$ python3 -q
>>> import numpy as np
>>> np.set_printoptions(precision=2, suppress=True, linewidth=140)
>>> arr = np.array([[1, 2, 0, 0, 0, 0],
...     [1, 0, 0, 0, 0, 0],
...     [0, 1, 0, 0, 0, 0],
...     [0, 0, 1, 2, 0, 0],
...     [0, 0, 1, 0, 0, 0],
...     [0, 0, 0, 1, 0, 0],
...     [0, 0, 0, 0, 1, 2],
...     [0, 0, 0, 0, 1, 0],
...     [0, 0, 0, 0, 0, 1]])
>>> print(arr)
[[1 2 0 0 0 0]
 [1 0 0 0 0 0]
 [0 1 0 0 0 0]
 [0 0 1 2 0 0]
 [0 0 1 0 0 0]
 [0 0 0 1 0 0]
 [0 0 0 0 1 2]
 [0 0 0 0 1 0]
 [0 0 0 0 0 1]]
>>> vec = np.array([2, -1, -3, -3, 2, 2])
>>> print((arr * vec).sum(axis=1))
[ 0  2 -1 -9 -3 -3  6  2  2]
>>> print((arr @ vec).argmax())
6
>>> print(arr @ (2 * vec))
[  0   4  -2 -18  -6  -6  12   4   4]
>>> rng = np.random.default_rng(21788)
>>> idx = rng.permutation(6)
>>> M2 = arr[:, idx] * rng.choice([-1, 1], 6)
>>> print(M2)
[[ 0  0  0  2  0 -1]
 [ 0  0  0  0  0 -1]
 [ 0  0  0  1  0  0]
 [ 1  0 -2  0  0  0]
 [ 1  0  0  0  0  0]
 [ 0  0 -1  0  0  0]
 [ 0 -1  0  0 -2  0]
 [ 0 -1  0  0  0  0]
 [ 0  0  0  0 -1  0]]
>>> Uu, _, vt = np.linalg.svd(arr.T @ M2)
>>> print(np.round(Uu @ vt, 2) + 0)
[[ 0.  0.  0.  0.  0. -1.]
 [ 0.  0.  0.  1.  0.  0.]
 [ 1.  0.  0.  0.  0.  0.]
 [ 0.  0. -1.  0.  0.  0.]
 [ 0. -1.  0.  0.  0.  0.]
 [ 0.  0.  0.  0. -1.  0.]]
>>> vec = np.array([2, 0, -4, 5, -3, 4])
>>> y = arr @ vec
>>> print(np.round(np.linalg.pinv(arr) @ arr, 2) + 0)
[[1. 0. 0. 0. 0. 0.]
 [0. 1. 0. 0. 0. 0.]
 [0. 0. 1. 0. 0. 0.]
 [0. 0. 0. 1. 0. 0.]
 [0. 0. 0. 0. 1. 0.]
 [0. 0. 0. 0. 0. 1.]]
>>> print(np.linalg.solve(arr.T @ arr, arr.T @ y))
[ 2.  0. -4.  5. -3.  4.]
>>> y = y + 0.02 * rng.normal(size=9)
>>> print(y)
[ 2.    2.01  0.01  5.97 -4.01  5.02  5.03 -2.99  4.01]
>>> beta, *_ = np.linalg.lstsq(arr, y)
>>> print(beta.round(2) + 0)
[ 2.    0.   -4.02  5.   -2.99  4.01]
>>> print(beta.round())
[ 2.  0. -4.  5. -3.  4.]
>>> M2 = np.c_[arr[:, :4] @ np.array([[0, 7, 7, 1], [7, 3, 5, 3], [9, 5, 8, 5], [1, 2, 3, 3]]), np.array([9, 0, 7, 0, 3, 9, 4, 3, 6])]
>>> print(M2)
[[14 13 17  7  9]
 [ 0  7  7  1  0]
 [ 7  3  5  3  7]
 [11  9 14 11  0]
 [ 9  5  8  5  3]
 [ 1  2  3  3  9]
 [ 0  0  0  0  4]
 [ 0  0  0  0  3]
 [ 0  0  0  0  6]]
>>> print(np.round(np.linalg.lstsq(arr, M2[:, 0])[0], 2) + 0)
[0. 7. 9. 1. 0. 0.]
>>> print(np.linalg.matrix_rank(np.c_[arr, M2]))
7
>>> print(np.linalg.matrix_rank(M2))
5
>>> print(np.linalg.norm(np.linalg.qr(arr)[0].T @ M2, axis=0) ** 2 / ((M2 ** 2).sum(axis=0) + 1e-12))
[1.   1.   1.   1.   0.65]
>>> X = np.load("a.npy")
>>> print(X)
[[-1 -3 -1  4]
 [-1  4  4  5]
 [-3  1 -3  2]
 [-3 -1 -4  5]]
>>> f = np.array([3, 3])
>>> print(np.correlate(X[2], X[0], "full"))
[-12   7  -4  11   6  -3  -2]
>>> Q, r_ = np.linalg.qr(X)
>>> print(Q @ r_)
[[-1. -3. -1.  4.]
 [-1.  4.  4.  5.]
 [-3.  1. -3.  2.]
 [-3. -1. -4.  5.]]
>>> print(Q.shape, r_.shape)
(4, 4) (4, 4)
>>> print(Q)
[[-0.22  0.59  0.73 -0.26]
 [-0.22 -0.76  0.59  0.14]
 [-0.67 -0.16 -0.31 -0.65]
 [-0.67  0.22 -0.13  0.7 ]]
>>> print(np.allclose(r_.T @ r_, X.T @ X))
True
>>> A = np.loadtxt("block19.csv", delimiter=",")
>>> print(A)
[[ 0.93  0.2   0.04 -0.1   0.08 -0.07]
 [ 0.2   0.25  0.02  0.38 -0.02 -0.02]
 [ 0.04  0.02  0.85 -0.02 -0.25  0.25]
 [-0.1   0.38 -0.02  0.8  -0.02  0.04]
 [ 0.08 -0.02 -0.25 -0.02  0.58  0.42]
 [-0.07 -0.02  0.25  0.04  0.42  0.58]]
>>> rank = np.linalg.matrix_rank(A)
>>> print(rank)
4
>>> null = np.linalg.svd(A)[2][rank:].T
>>> print([int(np.linalg.matrix_rank(np.delete(A, i, axis=0))) for i in range(6)])
[4, 4, 4, 4, 4, 4]
>>> print([int(np.linalg.matrix_rank(A[:i])) for i in range(1, len(A) + 1)])
[1, 2, 3, 4, 4, 4]
>>> print(null @ null.T)
[[ 0.07 -0.2  -0.04  0.1  -0.08  0.07]
 [-0.2   0.75 -0.02 -0.38  0.02  0.02]
 [-0.04 -0.02  0.15  0.02  0.25 -0.25]
 [ 0.1  -0.38  0.02  0.2   0.02 -0.04]
 [-0.08  0.02  0.25  0.02  0.42 -0.42]
 [ 0.07  0.02 -0.25 -0.04 -0.42  0.42]]
>>> print(np.linalg.matrix_rank(A.T @ A), np.linalg.matrix_rank(A @ A.T))
4 4
>>> Uu, sv, vt = np.linalg.svd(A)
>>> evecs = vt[:(sv > 1e-8).sum()]
>>> vec = A[5] + -1 * A[3] + rng.integers(2) * np.eye(6)[1]
>>> print(vec)
[ 0.03  0.6   0.27 -0.77  0.44  0.55]
>>> print(np.diag(evecs.T @ evecs))
[0.93 0.25 0.85 0.8  0.58 0.58]
>>> print(np.allclose(evecs.T @ evecs @ vec, vec))
False
>>> print(evecs.T @ evecs)
[[ 0.93  0.2   0.04 -0.1   0.08 -0.07]
 [ 0.2   0.25  0.02  0.38 -0.02 -0.02]
 [ 0.04  0.02  0.85 -0.02 -0.25  0.25]
 [-0.1   0.38 -0.02  0.8  -0.02  0.04]
 [ 0.08 -0.02 -0.25 -0.02  0.58  0.42]
 [-0.07 -0.02  0.25  0.04  0.42  0.58]]
>>> vec = np.array([-3, -2, 2, -2])
>>> print(np.linalg.norm(X @ vec) <= np.linalg.norm(X, 2) * np.linalg.norm(vec) + 1e-9)
True
>>> print(np.sign((X @ vec).round(6)))
[-1 -1 -1 -1]
>>> print((X * vec).sum(axis=1))
[-1 -7 -3 -7]
>>> w, evecs = np.linalg.eigh(A)
>>> vec = np.array([-4, 9, 5, -4, -4, -6])
>>> print(np.round(np.linalg.eigvalsh(A[1:, 1:]), 2) + 0)
[0.   0.07 1.   1.   1.  ]
>>> F = np.array([[1, -2, 1, -1, -2],
...     [0, -2, 2, -2, 1],
...     [0, 0, -2, 2, 2],
...     [0, 0, 0, -2, -1],
...     [0, 0, 0, 0, 2]])
>>> print(F)
[[ 1 -2  1 -1 -2]
 [ 0 -2  2 -2  1]
 [ 0  0 -2  2  2]
 [ 0  0  0 -2 -1]
 [ 0  0  0  0  2]]
>>> w, evecs = np.linalg.eig(F)
>>> print(np.sort(np.linalg.eigvals(np.linalg.inv(F))))
[-0.5 -0.5 -0.5  0.5  1. ]
>>> print(np.prod(w))
-16.0
>>> print(np.sort(np.linalg.eigvals(F @ F)))
[1. 4. 4. 4. 4.]
>>> M2 = np.linalg.inv(F)
>>> print(np.linalg.inv(M2))
[[ 1. -2.  1. -1. -2.]
 [-0. -2.  2. -2.  1.]
 [-0. -0. -2.  2.  2.]
 [-0. -0. -0. -2. -1.]
 [ 0.  0.  0.  0.  2.]]
>>> print(np.round(np.linalg.det(F) * np.linalg.det(M2), 2))
1.0
>>> print(np.allclose(M2, F.T))
False
>>> W = np.array([[-2, 3], [-2, -1], [3, -1], [-3, 1]])
>>> beta = np.array([0, 3])
>>> hid = np.maximum(X @ W + beta, 0)
>>> print(np.linalg.matrix_rank(hid))
1
>>> basis = np.array([[3, 3, 0], [-3, 1, -2]])
>>> print((hid @ basis).round(6).argmax(axis=1))
[1 0 0 1]
>>> f, r1 = F[4], F[1]
>>> print(f @ r1)
2
>>> p = (f @ r1) / (f @ f) * f
>>> print(np.outer(f, r1))
[[ 0  0  0  0  0]
 [ 0  0  0  0  0]
 [ 0  0  0  0  0]
 [ 0  0  0  0  0]
 [ 0 -4  4 -4  2]]
>>> M2 = F / np.sqrt((F ** 2).mean(axis=1, keepdims=True))
>>> print(np.linalg.matrix_rank(F - F.mean(axis=1, keepdims=True)))
4
>>> print(M2[3])
[ 0.  0.  0. -2. -1.]
>>> print(F - F.mean(axis=1, keepdims=True))
[[ 1.6 -1.4  1.6 -0.4 -1.4]
 [ 0.2 -1.8  2.2 -1.8  1.2]
 [-0.4 -0.4 -2.4  1.6  1.6]
 [ 0.6  0.6  0.6 -1.4 -0.4]
 [-0.4 -0.4 -0.4 -0.4  1.6]]
>>> f = np.array([-1, 3, 0, -2, 1, 0])
>>> r1 = np.array([1, 1, 1])
>>> mat = np.outer(f, r1)
>>> print(mat)
[[-1 -1 -1]
 [ 3  3  3]
 [ 0  0  0]
 [-2 -2 -2]
 [ 1  1  1]
 [ 0  0  0]]
>>> Uu, sv, vt = np.linalg.svd(F, full_matrices=False)
>>> print(Uu.shape, sv.shape, vt.shape)
(5, 5) (5,) (5, 5)
>>> print(np.cumsum(sv ** 2) / np.sum(sv ** 2))
[0.63 0.87 0.96 1.   1.  ]
